$ ipython --no-banner

In [1]: import numpy as np

In [2]: np.set_printoptions(suppress=True, linewidth=120)

In [3]: mat = np.array([[-6, -3, -5, -4],
   ...:     [0, 3, 1, 2],
   ...:     [-2, 1, -1, 0],
   ...:     [-1, 2, 0, 1],
   ...:     [-5, -2, -4, -3],
   ...:     [-6, -3, -5, -4],
   ...:     [-1, 2, 0, 1],
   ...:     [-2, 1, -1, 0],
   ...:     [-2, 1, -1, 0]])

In [4]: B = mat / np.linalg.norm(mat, axis=1, keepdims=True)

In [5]: G = B @ B.T

In [6]: round(np.degrees(np.arccos(np.clip(G[1, 5], -1, 1))), 1)
Out[6]: np.float64(129.3)

In [7]: G[1].round(1)
Out[7]: array([-0.6,  1. ,  0.2,  0.9, -0.6, -0.6,  0.9,  0.2,  0.2])

In [8]: feats = np.loadtxt("mat.csv", delimiter=",")

In [9]: feats
Out[9]: 
array([[ 9.,  8., 13.,  4.,  7., 13., 16.],
       [ 3.,  5., 11.,  4.,  3., 11.,  9.],
       [ 3.,  5.,  7.,  4.,  1.,  5.,  5.],
       [ 9.,  7., 13.,  4.,  7., 13., 15.],
       [13., 10., 15.,  4., 12., 12., 20.],
       [11.,  9., 15.,  4., 10., 14., 19.],
       [ 7.,  6.,  9.,  4.,  6.,  4.,  8.],
       [11.,  9., 17.,  4., 11., 17., 21.],
       [ 3.,  5.,  9.,  4.,  2.,  8.,  7.],
       [ 8.,  6.,  8.,  4.,  5.,  4.,  8.],
       [ 3.,  6.,  9.,  4.,  2.,  8.,  8.],
       [ 9.,  7., 11.,  4.,  6., 10., 13.],
       [ 9.,  7., 13.,  4.,  7., 13., 15.],
       [ 3.,  4.,  5.,  4.,  0.,  2.,  2.],
       [ 6.,  7., 14.,  4.,  6., 15., 15.],
       [10.,  8., 16.,  4., 11., 14., 18.],
       [ 5.,  6., 13.,  4.,  6., 12., 12.],
       [ 5.,  5.,  7.,  4.,  3.,  3.,  5.],
       [ 9.,  6.,  7.,  4.,  4.,  4.,  8.],
       [ 5.,  5.,  7.,  4.,  3.,  3.,  5.],
       [10.,  7., 14.,  4., 10., 11., 15.],
       [ 3.,  5.,  7.,  4.,  1.,  5.,  5.],
       [10.,  9., 16.,  4., 11., 14., 19.],
       [ 6.,  5.,  6.,  4.,  2.,  3.,  5.],
       [13.,  8., 11.,  4., 10.,  6., 14.],
       [ 3.,  4.,  9.,  4.,  2.,  8.,  6.],
       [ 9.,  7., 13.,  4.,  7., 13., 15.],
       [ 7.,  8., 15.,  4.,  9., 13., 16.],
       [ 9.,  6.,  7.,  4.,  4.,  4.,  8.],
       [ 7.,  7., 15.,  4.,  9., 13., 15.],
       [ 8.,  6.,  8.,  4.,  5.,  4.,  8.],
       [13., 10., 17.,  4., 13., 15., 22.],
       [10.,  9., 14.,  4., 10., 11., 17.],
       [11.,  8., 15.,  4., 10., 14., 18.],
       [ 9.,  8., 15.,  4.,  8., 16., 18.],
       [ 9.,  7., 13.,  4.,  7., 13., 15.],
       [ 7.,  7., 13.,  4.,  8., 10., 13.],
       [ 6.,  6.,  8.,  4.,  3.,  6.,  8.],
       [ 8.,  6.,  8.,  4.,  5.,  4.,  8.]])

In [10]: np.abs(np.diag(np.linalg.qr(feats)[1])) > 1e-9
Out[10]: array([ True,  True,  True,  True,  True, False, False])

In [11]: np.unique(feats.round(6), axis=0).shape
Out[11]: (31, 7)

In [12]: np.allclose(feats[:-1].T @ np.linalg.lstsq(feats[:-1].T, feats[-1])[0], feats[-1])
Out[12]: True

In [13]: np.round(np.trace(np.linalg.pinv(feats) @ feats), 1)
Out[13]: np.float64(5.0)

In [14]: np.round(np.linalg.norm(feats, 2) / np.linalg.norm(feats), 1)
Out[14]: np.float64(1.0)

In [15]: W0 = np.load("layer7.npy")

In [16]: W0
Out[16]: 
array([[3., 1., 1., 1., 1., 1., 1., 1., 1., 1., 1.],
       [1., 3., 1., 1., 1., 1., 1., 1., 1., 1., 1.],
       [1., 1., 3., 1., 1., 1., 1., 1., 1., 1., 1.],
       [1., 1., 1., 3., 1., 1., 1., 1., 1., 1., 1.],
       [1., 1., 1., 1., 3., 1., 1., 1., 1., 1., 1.],
       [1., 1., 1., 1., 1., 3., 1., 1., 1., 1., 1.],
       [1., 1., 1., 1., 1., 1., 3., 1., 1., 1., 1.],
       [1., 1., 1., 1., 1., 1., 1., 3., 1., 1., 1.],
       [1., 1., 1., 1., 1., 1., 1., 1., 3., 1., 1.],
       [1., 1., 1., 1., 1., 1., 1., 1., 1., 3., 1.],
       [1., 1., 1., 1., 1., 1., 1., 1., 1., 1., 3.]])

In [17]: x = np.array([1, 3, 1, 3, 3, 0, 3, 1, 3, 0, 1])

In [18]: h1 = np.maximum(W0 @ x, 0)

In [19]: h1
Out[19]: array([21., 25., 21., 25., 25., 19., 25., 21., 25., 19., 21.])

In [20]: np.maximum(W0 @ (3 * x), 0)
Out[20]: array([63., 75., 63., 75., 75., 57., 75., 63., 75., 57., 63.])

In [21]: np.maximum(W0 @ x, 0) - np.maximum(-W0 @ x, 0)
Out[21]: array([21., 25., 21., 25., 25., 19., 25., 21., 25., 19., 21.])

In [22]: np.tanh(W0 @ x)
Out[22]: array([1., 1., 1., 1., 1., 1., 1., 1., 1., 1., 1.])

In [23]: np.flatnonzero(h1 > 1e-9)
Out[23]: array([ 0,  1,  2,  3,  4,  5,  6,  7,  8,  9, 10])
